In [1]: import numpy as np

In [2]: np.set_printoptions(precision=2, suppress=True, linewidth=140)

In [3]: M = np.array([[-5, -1], [-4, 0], [0, 2], [-4, 1]])

In [4]: M[:, 0] = 4 * M[:, 1]

In [5]: M
Out[5]: 
array([[-4, -1],
       [ 0,  0],
       [ 8,  2],
       [ 4,  1]])

In [6]: U, sig, Vh = np.linalg.svd(M)

In [7]: vecs = Vh[:(sig > 1e-8).sum()]

In [8]: rng = np.random.default_rng(5446)

In [9]: x0 = M[1] + 5 * M[2] + rng.integers(2) * np.eye(2)[0]

In [10]: x0
Out[10]: array([40., 10.])

In [11]: vecs.T @ vecs
Out[11]: 
array([[0.94, 0.24],
       [0.24, 0.06]])

In [12]: np.allclose(vecs.T @ vecs @ x0, x0)
Out[12]: True

In [13]: W1 = np.array([[5, 3, 0], [2, 1, 1]])

In [14]: b = np.array([3, 4, 2])

In [15]: H = np.maximum(M @ W1 + b, 0)

In [16]: (H > 0).mean(axis=0)
Out[16]: array([0.75, 0.75, 1.  ])

In [17]: np.linalg.matrix_rank(H)
Out[17]: np.int64(3)

In [18]: cent = np.array([[1, 0, 2], [1, 1, 0], [2, 2, 0]])

In [19]: (H @ cent).round(6).argmax(axis=1)
Out[19]: array([0, 0, 2, 2])

In [20]: H @ cent
Out[20]: 
array([[ 2,  2,  0],
       [11,  8,  6],
       [85, 38, 94],
       [48, 23, 50]])

In [21]: W1 @ cent
Out[21]: 
array([[ 8,  3, 10],
       [ 5,  3,  4]])

In [22]: A2 = M[0, 0] * M[1:] - np.outer(M[1:, 0], M[0])

In [23]: A2
Out[23]: 
array([[0, 0],
       [0, 0],
       [0, 0]])

In [24]: M[:, 0] / M[0, 0]
Out[24]: array([ 1., -0., -2., -1.])

In [25]: A2 = np.array([[1, 2], [1, 1]])

In [26]: cent = np.kron(A2, M)

In [27]: cent.shape
Out[27]: (8, 4)

In [28]: J = np.loadtxt("case15.csv", delimiter=",")

In [29]: J
Out[29]: 
array([[4., 1., 1.],
       [1., 4., 1.],
       [1., 1., 4.]])

In [30]: q, Rm = np.linalg.qr(J)

In [31]: round(float(abs(Rm[0, 0])), 2), round(np.linalg.norm(J[:, 0]), 2)
Out[31]: (4.24, np.float64(4.24))

In [32]: np.abs(np.diag(Rm))
Out[32]: array([4.24, 3.67, 3.46])

In [33]: q @ Rm
Out[33]: 
array([[4., 1., 1.],
       [1., 4., 1.],
       [1., 1., 4.]])

In [34]: np.trace(q @ q.T)
Out[34]: np.float64(3.0)

In [35]: q.shape, Rm.shape
Out[35]: ((3, 3), (3, 3))

In [36]: q
Out[36]: 
array([[-0.94,  0.27, -0.19],
       [-0.24, -0.95, -0.19],
       [-0.24, -0.14,  0.96]])

In [37]: w, vecs = np.linalg.eig(J)

In [38]: np.sort(np.linalg.eigvals(J.T))
Out[38]: array([3., 3., 6.])
